% ipython --no-banner

In [1]: import numpy as np

In [2]: np.set_printoptions(precision=3, suppress=True, linewidth=140)

In [3]: mat = np.loadtxt("mat.csv", delimiter=",")

In [4]: mat
Out[4]: 
array([[ 0., -3.,  0.,  0.,  0.,  0., -3.,  0.,  0.],
       [ 3.,  0.,  0.,  0.,  0.,  0.,  0.,  0.,  0.],
       [ 0.,  0., -3.,  1.,  3.,  0.,  0.,  2.,  3.],
       [ 0.,  0.,  1., -2.,  3.,  3.,  0., -3.,  2.],
       [ 0.,  0., -2., -1., -2.,  0.,  0.,  3.,  0.],
       [ 0.,  0., -1.,  0.,  1.,  2.,  0.,  0., -1.],
       [-2.,  0.,  0.,  0.,  0.,  0.,  2.,  0.,  0.],
       [ 0.,  0.,  2.,  1., -1., -2.,  0.,  3.,  2.],
       [ 0.,  0., -2.,  1., -3., -2.,  0.,  3.,  0.]])

In [5]: x0 = np.array([1, 2, 2, 0, 2, 0, 0, 0, 1])

In [6]: a = np.maximum(mat @ x0, 0)

In [7]: mat * (a > 1e-9)[:, None]
Out[7]: 
array([[ 0., -0.,  0.,  0.,  0.,  0., -0.,  0.,  0.],
       [ 3.,  0.,  0.,  0.,  0.,  0.,  0.,  0.,  0.],
       [ 0.,  0., -3.,  1.,  3.,  0.,  0.,  2.,  3.],
       [ 0.,  0.,  1., -2.,  3.,  3.,  0., -3.,  2.],
       [ 0.,  0., -0., -0., -0.,  0.,  0.,  0.,  0.],
       [ 0.,  0., -0.,  0.,  0.,  0.,  0.,  0., -0.],
       [-0.,  0.,  0.,  0.,  0.,  0.,  0.,  0.,  0.],
       [ 0.,  0.,  2.,  1., -1., -2.,  0.,  3.,  2.],
       [ 0.,  0., -0.,  0., -0., -0.,  0.,  0.,  0.]])

In [8]: np.maximum(mat @ (3 * x0), 0)
Out[8]: array([ 0.,  9.,  9., 30.,  0.,  0.,  0., 12.,  0.])
